$ python -q
>>> import numpy as np
>>> import numpy.linalg as la
>>> np.set_printoptions(precision=2, suppress=True, linewidth=160)
>>> rnd = lambda a: np.round(a, 2) + 0
>>> X = np.load("x.npy")
>>> print(X)
[[ 0  1  0  0]
 [-2  0  1  0]
 [ 0  2  0  2]
 [-2 -2  0  0]
 [ 0  0 -2  0]
 [-2  0  0  0]]
>>> P = X @ la.solve(X.T @ X, X.T)
>>> print(np.trace(P))
4.0
>>> print(rnd(la.eigvalsh(P)))
[0. 0. 1. 1. 1. 1.]
>>> print(rnd((np.eye(6) - P) @ X))
[[0. 0. 0. 0.]
 [0. 0. 0. 0.]
 [0. 0. 0. 0.]
 [0. 0. 0. 0.]
 [0. 0. 0. 0.]
 [0. 0. 0. 0.]]
>>> print(la.matrix_rank(np.eye(6) - P))
2
>>> x = np.array([4, 0, 8, 7])
>>> y = X @ x
>>> print(rnd(la.solve(X.T @ X, X.T @ y)))
[4. 0. 8. 7.]
>>> rng = np.random.default_rng(848)
>>> y = y + 0.3 * rng.normal(size=6)
>>> print(rnd(y))
[ -0.12   0.37  14.17  -7.92 -16.22  -8.38]
>>> b, *_ = la.lstsq(X, y)
>>> print(rnd(X.T @ (y - X @ b)))
[0. 0. 0. 0.]
>>> print(rnd(la.norm(y - X @ b)))
0.43
>>> print(rnd(b))
[ 4.05 -0.1   8.18  7.18]
>>> print([round(float(la.norm(la.solve(X.T @ X + lam * np.eye(4), X.T @ y))), 2) for lam in (0, 1, 10, 100)])
[11.62, 8.6, 3.57, 0.63]
>>> A2 = np.c_[X[:, :3] @ np.array([[1, -3, 2], [-3, 1, 4], [3, 5, 2]]), np.array([6, 7, -5, 8, 6, -5])]
>>> print(A2)
[[ -3   1   4   6]
 [  1  11  -2   7]
 [ -6   2   8  -5]
 [  4   4 -12   8]
 [ -6 -10  -4   6]
 [ -2   6  -4  -5]]
>>> print(rnd(la.norm(la.qr(X)[0].T @ A2, axis=0) ** 2 / ((A2 ** 2).sum(axis=0) + 1e-12)))
[1.   1.   1.   0.32]
>>> print(la.matrix_rank(np.c_[X, A2]))
5
>>> print(la.matrix_rank(A2))
4
>>> def softmax(z):
...     e = np.exp(z - z.max(axis=-1, keepdims=True))
...     return e / e.sum(axis=-1, keepdims=True)
... 
>>> print(rnd(softmax(X[0] + 4)))
[0.17 0.48 0.17 0.17]
>>> S = X @ X.T / np.sqrt(4)
>>> print(rnd(softmax(S)[0] @ X))
[-0.61  0.82 -0.13  0.7 ]
>>> data = np.load("test5.npy")
>>> print(data)
[[42 -7 -1]
 [-7 20 -8]
 [-1 -8 36]]
>>> x = np.ones(3)
>>> for _ in range(4):
...     x = data @ x
...     x /= la.norm(x)
...     print(round(x @ data @ x, 2))
... 
36.08
42.65
43.78
43.99
>>> print(rnd(la.eigvalsh(data)[-1]))
44.31
>>> print(rnd(x))
[ 0.83 -0.37  0.43]
>>> vals, evecs = la.eigh(data)
>>> print(vals.sum(), np.trace(data))
98.0 98
>>> print(np.abs(evecs[:, -1]).round(6).argmax())
0
>>> print(rnd(vals))
[14.94 38.74 44.31]
>>> print(rnd(la.eigvalsh(data @ data)))
[ 223.32 1500.93 1963.75]
>>> print(rnd(la.svd(data, compute_uv=False)))
[44.31 38.74 14.94]
>>> A = np.loadtxt("out16.csv", delimiter=",")
>>> print(A)
[[ 1.81  1.61  0.75 -3.76]
 [ 0.86  0.77  0.59 -1.68]
 [ 1.7   1.61  0.61 -3.76]
 [-0.74 -0.47  1.04  1.74]
 [-1.73 -1.44 -0.33  3.36]
 [ 0.78  0.53 -0.74 -1.62]
 [-0.49 -0.36  0.19  0.92]
 [-0.21 -0.21 -0.41  0.41]
 [-1.18 -0.96  0.28  2.62]
 [ 1.4   1.04 -0.58 -2.8 ]
 [-0.17 -0.03  0.58  0.4 ]
 [-0.61 -0.46  0.07  1.16]
 [ 1.51  1.25  0.12 -2.87]
 [-1.07 -1.22 -2.    2.32]
 [ 0.49  0.58  0.63 -1.25]
 [ 0.62  0.77  0.61 -2.  ]
 [ 1.42  1.38  0.18 -3.6 ]
 [-0.4  -0.19  0.19  0.41]
 [-2.7  -2.29 -0.34  5.58]
 [ 0.46  0.47  0.22 -1.4 ]
 [ 0.11  0.06  0.11 -0.17]]
>>> q, Rm = la.qr(A)
>>> print(rnd(q.T @ q))
[[1. 0. 0. 0.]
 [0. 1. 0. 0.]
 [0. 0. 1. 0.]
 [0. 0. 0. 1.]]
>>> print(rnd(np.trace(q @ q.T)))
4.0
>>> print(rnd(Rm))
[[-5.37 -4.67 -0.94 11.36]
 [ 0.   -0.6  -2.46  0.78]
 [ 0.    0.    1.44  0.9 ]
 [ 0.    0.    0.   -0.44]]
>>> print(q.shape, Rm.shape)
(21, 4) (4, 4)
>>> print(rnd(abs(Rm[0, 0])), rnd(la.norm(A[:, 0])))
5.37 5.37
>>> print(np.allclose(Rm.T @ Rm, A.T @ A))
True
>>> print(rnd(la.norm(A, 2)))
13.5
>>> print(rnd(la.norm(A[4] - A[14])))
5.58
>>> print(rnd(la.norm(A, axis=0)))
[ 5.37  4.7   3.   11.43]
>>> print(la.norm(A, axis=1).argmax())
18
>>> print(rnd(la.norm(A) ** 2 / la.norm(A, 2) ** 2))
1.05
>>> print(rnd(la.norm(A, "nuc")))
17.0
>>> A2 = np.c_[A[:, :1] @ np.array([[2]]), np.array([1, 3, 2, 3, 3, 0, 3, 2, 3, 3, 0, 2, 2, 1, 1, 0, 0, 1, 3, 1, 3])]
>>> print(A2)
[[ 3.62  1.  ]
 [ 1.72  3.  ]
 [ 3.4   2.  ]
 [-1.48  3.  ]
 [-3.46  3.  ]
 [ 1.56  0.  ]
 [-0.98  3.  ]
 [-0.42  2.  ]
 [-2.36  3.  ]
 [ 2.8   3.  ]
 [-0.34  0.  ]
 [-1.22  2.  ]
 [ 3.02  2.  ]
 [-2.14  1.  ]
 [ 0.98  1.  ]
 [ 1.24  0.  ]
 [ 2.84  0.  ]
 [-0.8   1.  ]
 [-5.4   3.  ]
 [ 0.92  1.  ]
 [ 0.22  3.  ]]
>>> print(rnd(la.lstsq(A, A2[:, 0])[0]))
[2. 0. 0. 0.]
>>> print(la.matrix_rank(np.c_[A, A2]))
5
